>>> import numpy as np
>>> import numpy.linalg as la
>>> np.set_printoptions(precision=3, suppress=True, linewidth=100, legacy="1.25")
>>> K = np.load("m.npy")
>>> K
array([[ 2., -2.,  0.,  0.,  0.,  0.],
       [ 1.,  3.,  0.,  0.,  0.,  0.],
       [ 0.,  0.,  0., -3.,  2., -2.],
       [ 0.,  0.,  5., -1.,  4.,  0.],
       [ 0.,  0.,  4., -5.,  3.,  4.],
       [ 0.,  0., -2.,  3., -4.,  4.]])
>>> rng = np.random.default_rng(38317)
>>> out = K + rng.integers(-2, 3, (6, 5)) @ rng.integers(-2, 3, (5, 6))
>>> out
array([[  4.,  -1.,   1.,  -9.,   5.,   6.],
       [  0.,  -4.,   2.,  -3.,  -2.,   3.],
       [  1.,   5.,   1.,  -8.,   8.,   2.],
       [  5.,   0.,  -1.,  -6.,   2.,   2.],
       [ -2.,   0.,   8.,  -6.,   6.,   4.],
       [ -5., -12.,   2.,   3., -10.,   1.]])
>>> print(la.matrix_rank(out - K, tol=1e-8))
5
>>> print(np.abs(out - K).sum(axis=1))
[24. 18. 22. 20. 10. 30.]
>>> q, r_ = la.qr(out)
>>> round(abs(r_[0, 0]), 3), np.round(la.norm(out[:, 0]), 3)
(8.426, 8.426)
>>> print(np.allclose(r_.T @ r_, out.T @ out))
True
>>> np.abs(np.diag(r_))
array([ 8.426, 11.558,  8.077,  5.939,  1.597,  1.4  ])
>>> np.round(q @ r_, 3) + 0
array([[  4.,  -1.,   1.,  -9.,   5.,   6.],
       [  0.,  -4.,   2.,  -3.,  -2.,   3.],
       [  1.,   5.,   1.,  -8.,   8.,   2.],
       [  5.,   0.,  -1.,  -6.,   2.,   2.],
       [ -2.,   0.,   8.,  -6.,   6.,   4.],
       [ -5., -12.,   2.,   3., -10.,   1.]])
>>> print(q.shape, r_.shape)
(6, 6) (6, 6)
>>> feats = np.load("a.npy")
>>> feats
array([[ 0.4, -0.2,  1.1, -0.2,  1.2, -0.4],
       [-1.4, -0.7,  1. ,  0.4, -1.5,  1.6],
       [ 0.5,  0.2,  1.3, -1.5, -1. , -2.2]])
>>> w1 = np.array([[0, -2], [-1, 0], [0, -1], [0, 1], [0, -1], [-1, -1]])
>>> c = np.array([0, 1])
>>> H = np.maximum(feats @ w1 + c, 0)
>>> (H > 0).astype(int)
array([[1, 0],
       [0, 1],
       [1, 1]])
>>> print((H > 0).mean(axis=0))
[0.667 0.667]
>>> cent = np.array([[1, 2, 1], [1, 2, 0]])
>>> (H @ cent).round(6).argmax(axis=1)
array([1, 1, 1])
>>> arr = np.load("out13.npy")
>>> arr
array([[6, 3, 1],
       [3, 2, 1],
       [1, 1, 2]])
>>> t3 = np.stack([arr, -1 * arr, arr[::-1]])
>>> la.matrix_rank(t3)
array([3, 3, 3])
>>> print((t3 @ arr.T).shape)
(3, 3, 3)
>>> print(la.matrix_rank(t3.reshape(3, -1)))
2
>>> t3.shape
(3, 3, 3)
>>> print(t3.sum(axis=0))
[[1 1 2]
 [3 2 1]
 [6 3 1]]
>>> W0 = np.loadtxt("block4.csv", delimiter=",")
>>> print(W0)
[[ 2.623  0.572 -1.004  0.027 -0.59   0.513  1.346  0.33   0.811]
 [ 0.572  0.42   0.479  0.631 -0.019  0.106 -0.031  0.874  0.568]
 [-1.004  0.479  2.177 -0.808  1.419 -0.015  0.254 -1.406 -1.47 ]
 [ 0.027  0.631 -0.808 -1.34  -0.719  0.009 -0.504 -0.402 -1.049]
 [-0.59  -0.019  1.419 -0.719  1.647  0.173 -0.121  1.056  0.158]
 [ 0.513  0.106 -0.015  0.009  0.173  1.227  0.145  0.455  0.553]
 [ 1.346 -0.031  0.254 -0.504 -0.121  0.145  1.305 -0.492  0.074]
 [ 0.33   0.874 -1.406 -0.402  1.056  0.455 -0.492  1.063  0.235]
 [ 0.811  0.568 -1.47  -1.049  0.158  0.553  0.074  0.235 -0.121]]
>>> # symmetric, so the eigenvalues are real
>>> round(la.eigvalsh(W0).min(), 3)
-3.0
>>> t3 = np.stack([W0, -2 * W0, W0[::-1]])
>>> np.round(la.det(t3), 3) + 0
array([0., 0., 0.])
>>> la.matrix_rank(t3)
array([7, 7, 7])
>>> vals, evecs = la.eigh(W0)
>>> print(np.abs(evecs[:, -1]))
[0.603 0.1   0.601 0.047 0.287 0.149 0.163 0.22  0.289]
>>> print(np.unique(vals.round(6) + 0, return_counts=True)[1])
[1 1 2 2 2 1]
>>> np.round(la.svd(W0, compute_uv=False), 3) + 0
array([5., 3., 3., 3., 1., 1., 1., 0., 0.])
>>> print(vals.round(3) + 0)
[-3. -1.  0.  0.  1.  1.  3.  3.  5.]
>>> np.round(la.eigvalsh(W0 + -3 * np.eye(9)), 3) + 0
array([-6., -4., -3., -3., -2., -2.,  0.,  0.,  2.])
>>> round(float(vals.sum()), 3), np.trace(W0)
(9.0, 9.0)
>>> np.round(evecs.T @ W0 @ evecs, 3) + 0
array([[-3.,  0.,  0.,  0.,  0.,  0.,  0.,  0.,  0.],
       [ 0., -1.,  0.,  0.,  0.,  0.,  0.,  0.,  0.],
       [ 0.,  0.,  0.,  0.,  0.,  0.,  0.,  0.,  0.],
       [ 0.,  0.,  0.,  0.,  0.,  0.,  0.,  0.,  0.],
       [ 0.,  0.,  0.,  0.,  1.,  0.,  0.,  0.,  0.],
       [ 0.,  0.,  0.,  0.,  0.,  1.,  0.,  0.,  0.],
       [ 0.,  0.,  0.,  0.,  0.,  0.,  3.,  0.,  0.],
       [ 0.,  0.,  0.,  0.,  0.,  0.,  0.,  3.,  0.],
       [ 0.,  0.,  0.,  0.,  0.,  0.,  0.,  0.,  5.]])
>>> np.abs(evecs[:, -1]).round(6).argmax()
0
